$ python -q
>>> import numpy as np
>>> np.set_printoptions(precision=2, suppress=True, linewidth=200, legacy="1.25")
>>> A = np.loadtxt("test10.csv", delimiter=",")
>>> A
array([[ 2.,  1.,  5.,  5.,  1.],
       [ 3.,  1.,  8.,  7.,  5.],
       [ 3.,  6., 10.,  8.,  6.],
       [ 4., 10., 13., 13.,  6.],
       [ 7., 13., 17., 13., 11.],
       [ 7., 15., 17., 17., 14.],
       [ 8., 19., 17., 18., 15.],
       [ 8., 20., 19., 23., 16.],
       [ 9., 22., 22., 28., 20.],
       [12., 26., 24., 29., 24.],
       [14., 31., 25., 32., 26.],
       [15., 36., 29., 33., 29.],
       [17., 39., 29., 35., 29.],
       [20., 43., 30., 35., 30.],
       [25., 45., 32., 37., 30.],
       [30., 49., 37., 42., 33.],
       [30., 50., 42., 46., 34.],
       [35., 50., 47., 50., 38.],
       [36., 52., 50., 50., 42.],
       [36., 57., 55., 55., 45.],
       [39., 61., 60., 60., 49.],
       [39., 62., 62., 63., 54.],
       [39., 62., 63., 66., 55.],
       [41., 67., 66., 69., 57.],
       [46., 72., 70., 73., 58.],
       [49., 74., 74., 78., 59.],
       [49., 74., 76., 81., 63.],
       [49., 78., 80., 84., 67.],
       [52., 78., 85., 84., 70.],
       [54., 83., 87., 84., 75.],
       [54., 84., 89., 85., 76.],
       [58., 84., 90., 88., 78.],
       [59., 87., 93., 91., 78.],
       [59., 89., 93., 94., 80.],
       [62., 93., 98., 96., 85.]])
>>> np.linalg.matrix_rank(A, rtol=0.1)
1
>>> np.argsort(-np.linalg.norm(A, axis=0).round(6), kind="stable")[:3]
array([3, 2, 1])
>>> print(round(np.linalg.norm(A, 2) / np.linalg.norm(A), 2))
1.0
>>> np.abs(np.linalg.svd(A)[2][-1])
array([0.38, 0.35, 0.64, 0.41, 0.39])
